$ python3 -q
>>> import numpy as np
>>> from numpy import linalg as LA
>>> np.set_printoptions(precision=1, suppress=True, linewidth=200)
>>> rnd = lambda a: np.round(a, 1) + 0
>>> rng = np.random.default_rng(804)
>>> mat = np.triu(rng.random((9, 9)) < 0.3, 1).astype(int)
>>> mat = mat + mat.T
>>> print(mat)
[[0 0 0 1 0 1 1 0 1]
 [0 0 1 0 1 1 1 1 0]
 [0 1 0 0 0 0 0 0 1]
 [1 0 0 0 0 0 0 1 1]
 [0 1 0 0 0 0 1 0 0]
 [1 1 0 0 0 0 0 0 0]
 [1 1 0 0 1 0 0 1 0]
 [0 1 0 1 0 0 1 0 1]
 [1 0 1 1 0 0 0 1 0]]
>>> vals, vecs = LA.eigh(mat)
>>> vec = np.array([0, 0, 1, 0, 0, -1, -2, 0, -1])
>>> (np.sign(vecs[:, -1].round(6)) == np.sign(vecs[0, -1].round(6))).astype(int)
array([1, 1, 1, 1, 1, 1, 1, 1, 1])
>>> rnd(vecs * np.maximum(vals, 0) @ vecs.T)
array([[ 0.8,  0.3,  0.1,  0.6,  0.1,  0.5,  0.4,  0.4,  0.6],
       [ 0.3,  1. ,  0.5,  0.1,  0.7,  0.4,  0.8,  0.5,  0.2],
       [ 0.1,  0.5,  0.6,  0.2,  0.1,  0.1,  0.1,  0.3,  0.4],
       [ 0.6,  0.1,  0.2,  0.7, -0.1,  0.1,  0.3,  0.6,  0.7],
       [ 0.1,  0.7,  0.1, -0.1,  0.5,  0.2,  0.6,  0.3, -0.1],
       [ 0.5,  0.4,  0.1,  0.1,  0.2,  0.6,  0.3,  0.1,  0.1],
       [ 0.4,  0.8,  0.1,  0.3,  0.6,  0.3,  0.8,  0.6,  0.2],
       [ 0.4,  0.5,  0.3,  0.6,  0.3,  0.1,  0.6,  0.8,  0.6],
       [ 0.6,  0.2,  0.4,  0.7, -0.1,  0.1,  0.2,  0.6,  0.9]])
>>> np.abs(mat).sum(axis=1).max(), rnd(np.abs(vals).max())
(np.int64(5), np.float64(3.6))
